% ipython --no-banner

In [1]: import numpy as np

In [2]: np.set_printoptions(precision=3, suppress=True, linewidth=100, legacy="1.25")

In [3]: out = np.array([[6, 2, 3], [9, 8, 6], [4, 4, 1]])

In [4]: m1 = out.T @ out

In [5]: m1
Out[5]: 
array([[133, 100,  76],
       [100,  84,  58],
       [ 76,  58,  46]])

In [6]: vec = np.ones(3)

In [7]: for _ in range(3):
   ...:     vec = m1 @ vec
   ...:     vec /= np.linalg.norm(vec)
   ...:     print(round(vec @ m1 @ vec, 3))
   ...: 
255.151
255.151
255.151

In [8]: print(vec)
[0.717 0.56  0.416]

In [9]: arr = np.loadtxt("layer0.csv", delimiter=",")

In [10]: arr
Out[10]: 
array([[ 13.168,   2.049,  -5.831,  10.074,  18.098,  11.004],
       [-20.086, -12.911, -10.011,   0.028,  -7.964,  -7.913],
       [  5.996,   0.907,  11.067,  -3.951,  -5.215,  14.282],
       [-14.053,  -6.915,   0.079,   0.021, -26.069,   5.826],
       [-18.922, -11.179, -16.063,   0.1  ,   8.148, -22.834],
       [ -9.976,   1.941,   7.902, -15.067,  -7.03 , -23.04 ],
       [ -6.979,  -1.964,  -1.082,  -3.038,  -3.903,  -8.046],
       [ 10.183,   4.08 ,   2.063,  -1.115,  16.923,  -0.978]])

In [11]: out = np.linalg.inv(m1)

In [12]: round(float(np.linalg.slogdet(m1)[0]), 3)
Out[12]: 1.0

In [13]: print(out)
[[ 0.171 -0.066 -0.2  ]
 [-0.066  0.117 -0.039]
 [-0.2   -0.039  0.402]]

In [14]: np.linalg.det(m1) * out
Out[14]: 
array([[ 500., -192., -584.],
       [-192.,  342., -114.],
       [-584., -114., 1172.]])

In [15]: round(np.linalg.cond(m1), 3)
Out[15]: 132.105

In [16]: out = arr / np.sqrt((arr ** 2).mean(axis=1, keepdims=True))

In [17]: np.linalg.matrix_rank(arr - arr.mean(axis=1, keepdims=True))
Out[17]: 5
